$ python -q
>>> import numpy as np
>>> import numpy.linalg as la
>>> np.set_printoptions(precision=2, suppress=True, linewidth=120)
>>> def tidy(a):
...     return np.round(a, 2) + 0
... 
>>> K = np.loadtxt("arr.csv", delimiter=",")
>>> K
array([[-0.2 ,  1.24,  1.5 ],
       [-0.2 ,  1.48, -0.4 ],
       [ 0.  , -0.11,  1.5 ],
       [-0.5 ,  1.34, -2.1 ],
       [ 1.4 , -4.16, -1.1 ],
       [-1.5 ,  4.1 , -1.2 ],
       [ 1.1 , -3.16, -0.5 ],
       [-1.2 ,  3.42,  1.6 ],
       [-1.4 ,  4.46,  0.3 ],
       [ 0.2 , -0.61, -0.1 ],
       [ 2.2 , -6.69, -0.4 ],
       [ 0.1 , -0.55, -1.4 ],
       [ 0.2 , -0.5 , -0.5 ],
       [-1.7 ,  4.85,  1.6 ],
       [-0.8 ,  2.65,  0.8 ],
       [ 0.8 , -2.22, -1.3 ],
       [-1.9 ,  5.32,  0.4 ],
       [-0.4 ,  1.6 ,  2.1 ],
       [ 1.1 , -3.54,  0.1 ],
       [-1.5 ,  4.69,  0.8 ],
       [ 0.9 , -3.06, -0.7 ],
       [-0.3 ,  0.93, -0.2 ],
       [-0.3 ,  1.19, -1.7 ],
       [-1.4 ,  4.32,  0.8 ],
       [-1.  ,  2.35,  0.2 ],
       [ 0.6 , -1.77, -0.9 ]])
>>> cent = K[[3, 21]].astype(float)
>>> for _ in range(3):
...     lab = la.norm(K[:, None] - cent, axis=-1).argmin(axis=1)
...     cent = np.array([K[lab == j].mean(axis=0) for j in range(2)])
... 
>>> lab
array([1, 0, 1, 0, 1, 0, 1, 0, 0, 1, 1, 1, 1, 0, 0, 1, 0, 0, 1, 0, 1, 1, 1, 0, 0, 1])
>>> np.abs(cent[1] - cent[0]).argmax()
np.int64(1)
>>> Xs = K - K.mean(axis=0)
>>> vecs = la.svd(Xs)[2][:2]
>>> Y = Xs - Xs @ vecs.T @ vecs
>>> la.norm(Y, axis=1).round(6).argmax()
np.int64(1)
>>> u = np.array([2, 3])
>>> tidy(np.cross(K[7, :3], K[8, :3]))
array([-6.11, -1.88, -0.56])
>>> tidy(np.correlate(K[7], K[8], "full"))
array([-0.36, -4.33, 17.41,  2.35, -2.24])
>>> W0 = np.loadtxt("data.csv", delimiter=",")
>>> W0
array([[9., 4., 8., 4.],
       [4., 4., 2., 2.],
       [8., 2., 9., 5.],
       [4., 2., 5., 5.]])
>>> [round(float(x), 2) for x in la.svd(W0, compute_uv=False)[:3]]
[21.04, 3.56, 2.4]
>>> la.matrix_rank(W0, rtol=0.1)
np.int64(3)
>>> np.argsort(-la.norm(W0, axis=0).round(6), kind="stable")[:3]
array([0, 2, 3])
>>> Y = W0[0, 0] * W0[1:] - np.outer(W0[1:, 0], W0[0])
>>> Y
array([[  0.,  20., -14.,   2.],
       [  0., -14.,  17.,  13.],
       [  0.,   2.,  13.,  29.]])
>>> tidy(W0[:, 0] / W0[0, 0])
array([1.  , 0.44, 0.89, 0.44])
>>> np.flatnonzero(~Y.round(6).any(axis=1))
array([], dtype=int64)
>>> F = np.load("x.npy")
>>> F
array([[0.67, 0.  , 0.33],
       [0.5 , 0.5 , 0.  ],
       [0.  , 0.  , 1.  ]])
>>> Y = la.inv(F)
>>> tidy(la.slogdet(F)[0])
np.float64(1.0)
>>> (np.abs(Y) > 1e-9).astype(int)
array([[1, 0, 1],
       [1, 1, 1],
       [0, 0, 1]])
>>> P = K @ la.solve(K.T @ K, K.T)
>>> tidy(P @ K[:, 2])
array([ 1.5, -0.4,  1.5, -2.1, -1.1, -1.2, -0.5,  1.6,  0.3, -0.1, -0.4, -1.4, -0.5,  1.6,  0.8, -1.3,  0.4,  2.1,
        0.1,  0.8, -0.7, -0.2, -1.7,  0.8,  0.2, -0.9])
>>> tidy(np.diag(P))
array([0.19, 0.32, 0.1 , 0.2 , 0.08, 0.22, 0.05, 0.11, 0.1 , 0.  , 0.18, 0.08, 0.01, 0.15, 0.05, 0.07, 0.16, 0.18,
       0.08, 0.09, 0.08, 0.01, 0.19, 0.08, 0.18, 0.03])
>>> np.allclose(P @ P, P)
True
>>> Y = np.array([[8, 0], [3, 6]])
>>> cent = np.kron(Y, F)
>>> tidy(la.norm(cent, 2)), tidy(la.norm(Y, 2) * la.norm(F, 2))
(np.float64(9.89), np.float64(9.89))
>>> la.matrix_rank(cent)
np.int64(6)
>>> cent.shape
(6, 6)
>>> tidy(la.matrix_power(F, 2))
array([[0.45, 0.  , 0.55],
       [0.58, 0.25, 0.16],
       [0.  , 0.  , 1.  ]])
>>> pr = np.eye(3)[2]
>>> for _ in range(5):
...     pr = pr @ F
...     print(pr.round(2))
... 
[0. 0. 1.]
[0. 0. 1.]
[0. 0. 1.]
[0. 0. 1.]
[0. 0. 1.]
>>> rng = np.random.default_rng(68934)
>>> M = np.eye(4, dtype=int)[rng.permutation(4)] * np.array([0, 1, 0, 1])
>>> M
array([[0, 0, 0, 0],
       [0, 1, 0, 0],
       [0, 0, 0, 0],
       [0, 0, 0, 1]])
>>> r = la.matrix_rank(M)
>>> r
np.int64(2)
>>> null = la.svd(M)[2][r:].T
>>> la.matrix_rank(M.T @ M), la.matrix_rank(M @ M.T)
(np.int64(2), np.int64(2))
>>> M @ null
array([[0., 0.],
       [0., 0.],
       [0., 0.],
       [0., 0.]])
>>> [int(la.matrix_rank(np.delete(M, i, axis=0))) for i in range(4)]
[2, 1, 2, 1]
